% python3 -q
>>> import numpy as np
>>> import numpy.linalg as la
>>> np.set_printoptions(precision=2, suppress=True, linewidth=100, floatmode="fixed")
>>> tidy = lambda a: np.round(a, 2) + 0
>>> feats = np.load("w.npy")
>>> print(feats)
[[ 8.86 -4.45  1.32]
 [ 5.09  3.08 -8.04]
 [-2.74 -9.62  0.24]
 [-2.95 -8.29  4.75]
 [ 7.50 -5.96 -2.87]
 [ 5.51  6.71 -4.96]
 [ 5.37 -8.34  1.25]
 [ 0.45 -9.34 -3.54]
 [-3.44  7.53  5.61]
 [ 9.40  0.63  3.34]
 [-5.28  5.74 -6.26]
 [-5.65 -7.28 -3.90]
 [ 9.42 -2.85 -1.79]
 [ 0.75 -6.65  7.43]
 [ 2.71 -8.92 -3.63]]
>>> P = feats @ la.solve(feats.T @ feats, feats.T)
>>> print(tidy(P @ feats[:, 1]))
[-4.45  3.08 -9.62 -8.29 -5.96  6.71 -8.34 -9.34  7.53  0.63  5.74 -7.28 -2.85 -6.65 -8.92]
>>> print(np.allclose(P @ P, P))
True
>>> Xs = feats - feats.mean(axis=0)
>>> evecs = la.svd(Xs)[2][:2]
>>> other = Xs - Xs @ evecs.T @ evecs
>>> print(tidy((Xs @ evecs.T).std(axis=0)))
[6.18 5.22]
>>> print(tidy(np.cov(Xs @ evecs.T, rowvar=False)))
[[40.94  0.00]
 [ 0.00 29.24]]
>>> other = feats / la.norm(feats, axis=1)
Traceback (most recent call last):
  File "<python-input-14>", line 1, in <module>
    other = feats / la.norm(feats, axis=1)
            ~~~~~~^~~~~~~~~~~~~~~~~~~~~~~~
ValueError: operands could not be broadcast together with shapes (15,3) (15,) 
>>> other = feats / la.norm(feats, axis=1, keepdims=True)
>>> gram = other @ other.T
>>> print(tidy(np.degrees(np.arccos(np.clip(gram[4, 12], -1, 1)))))
21.97
>>> print((gram - 2 * np.eye(15)).round(6).argmax(axis=1))
[12  5  3  2 12  1  4 14 10  0  1  2  0  3  7]
>>> W0 = np.loadtxt("data.csv", delimiter=",")
>>> print(W0)
[[ -8.02 -22.99 -18.99]
 [-11.00 -26.98 -40.00]
 [  7.99  23.03  18.98]
 [-11.00 -26.97 -39.99]
 [-12.00 -29.98 -41.99]]
>>> left, sig, vt = la.svd(W0)
>>> print(np.argmax(sig[:-1] / (sig[1:] + 1e-6)) + 1)
2
>>> print(tidy(sig))
[97.46 10.63  0.03]
>>> other = left[:, :2] @ np.diag(sig[:2]) @ vt[:2]
>>> print(tidy(la.norm(W0 - other) / la.norm(W0)))
0.0
>>> print(tidy(other))
[[ -8.00 -23.00 -18.99]
 [-11.00 -26.98 -40.00]
 [  8.01  23.02  18.98]
 [-11.00 -26.97 -39.99]
 [-12.00 -29.98 -41.99]]
>>> print(la.matrix_rank(other))
2
>>> print(tidy(la.norm(W0 - other, 2)), tidy(sig[2]))
0.03 0.03
>>> rng = np.random.default_rng(209199)
>>> other = W0 + rng.integers(-2, 3, (5, 2)) @ rng.integers(-2, 3, (2, 3))
>>> print(other)
[[ -8.02 -22.99 -18.99]
 [-10.00 -27.98 -40.00]
 [  9.99  29.03  10.98]
 [-12.00 -31.97 -33.99]
 [-13.00 -30.98 -39.99]]
>>> print(tidy(la.svd(other - W0, compute_uv=False)))
[13.09  1.63  0.00]
>>> print([round(float(x), 2) for x in la.svd(W0, compute_uv=False)[:3]])
[97.46, 10.63, 0.03]
>>> print(tidy(la.norm(W0, 2) / la.norm(W0)))
0.99
>>> print(la.cond(W0) > 100)
True
>>> m1 = np.eye(3, dtype=int)[rng.permutation(3)]
>>> print(m1)
[[1 0 0]
 [0 0 1]
 [0 1 0]]
>>> x0 = np.array([-5, 0, 0])
>>> print(tidy(la.inv(m1)))
[[1.00 0.00 0.00]
 [0.00 0.00 1.00]
 [0.00 1.00 0.00]]
>>> print(tidy(la.det(m1)))
-1.0
>>> print(tidy(la.norm(x0)), tidy(la.norm(m1 @ x0)))
5.0 5.0
>>> print(np.flatnonzero(la.matrix_power((m1 != 0) + (m1.T != 0) + np.eye(3), 3)[1]))
[1 2]
>>> print(tidy(la.det(m1)))
-1.0
>>> print((la.matrix_power((m1 != 0) + (m1.T != 0) + np.eye(3), 3) > 0).astype(int))
[[1 0 0]
 [0 1 1]
 [0 1 1]]
>>> r0 = np.array([1, 0, 0])
>>> other = m1 + np.outer(r0, np.eye(3)[1])
>>> print(la.matrix_rank(la.inv(other) - la.inv(m1), tol=1e-8))
1
>>> print(la.matrix_rank(other - m1))
1
>>> w, evecs = la.eigh(m1)
>>> x0 = np.array([2, 2, 2])
>>> print(x0 @ m1 @ x0 / (x0 @ x0), w[0], w[-1])
1.0 -1.0 1.0
>>> print(np.abs(m1).sum(axis=1).max(), np.abs(w).max())
1 1.0
>>> print(tidy(la.eigvalsh(m1[1:, 1:])))
[-1.00  1.00]
>>> print(tidy(evecs * np.maximum(w, 0) @ evecs.T))
[[1.00 0.00 0.00]
 [0.00 0.50 0.50]
 [0.00 0.50 0.50]]
>>> print(x0 @ m1 @ x0)
12
>>> x0 = np.array([-1, 0, 1])
>>> rhs = m1 @ x0
>>> b, lr = np.zeros(3), 1 / la.norm(m1, 2) ** 2
>>> for i in range(250):
...     b -= lr * m1.T @ (m1 @ b - rhs)
...     if i % 50 == 0: print(i, round(la.norm(m1 @ b - rhs), 2))
... 
0 0.0
50 0.0
100 0.0
150 0.0
200 0.0
>>> print(tidy(la.cond(m1)))
1.0
